$ python3 -q
>>> import numpy as np
>>> import numpy.linalg as la
>>> np.set_printoptions(suppress=True, linewidth=160)
>>> M = np.array([[1, 1, -1, -1, 1, 1, -1, -1],
...     [1, -1, 1, -1, 1, -1, 1, -1],
...     [1, 1, 1, 1, -1, -1, -1, -1],
...     [1, 1, -1, -1, -1, -1, 1, 1],
...     [1, -1, -1, 1, -1, 1, 1, -1],
...     [1, 1, 1, 1, 1, 1, 1, 1]])
>>> M
array([[ 1,  1, -1, -1,  1,  1, -1, -1],
       [ 1, -1,  1, -1,  1, -1,  1, -1],
       [ 1,  1,  1,  1, -1, -1, -1, -1],
       [ 1,  1, -1, -1, -1, -1,  1,  1],
       [ 1, -1, -1,  1, -1,  1,  1, -1],
       [ 1,  1,  1,  1,  1,  1,  1,  1]])
>>> A2 = M[0, 0] * M[1:] - np.outer(M[1:, 0], M[0])
>>> A2
array([[ 0, -2,  2,  0,  0, -2,  2,  0],
       [ 0,  0,  2,  2, -2, -2,  0,  0],
       [ 0,  0,  0,  0, -2, -2,  2,  2],
       [ 0, -2,  0,  2, -2,  0,  2,  0],
       [ 0,  0,  2,  2,  0,  0,  2,  2]])
>>> np.flatnonzero(~A2.round(6).any(axis=1))
array([], dtype=int64)
>>> la.norm(A2, axis=1).argmax()
np.int64(0)
>>> round(la.norm(A2[1], 1), 1), round(la.norm(A2[1], np.inf), 1)
(np.float64(8.0), np.float64(2.0))
>>> A2[1] @ A2[2]
np.int64(8)
>>> round(float(la.norm(A2[1] - A2[2])), 1)
4.0
>>> np.round(la.norm(A2, axis=1), 1)
array([4., 4., 4., 4., 4.])
>>> np.round(la.norm(A2, 1), 1), round(float(la.norm(A2, np.inf)), 1)
(np.float64(8.0), 8.0)
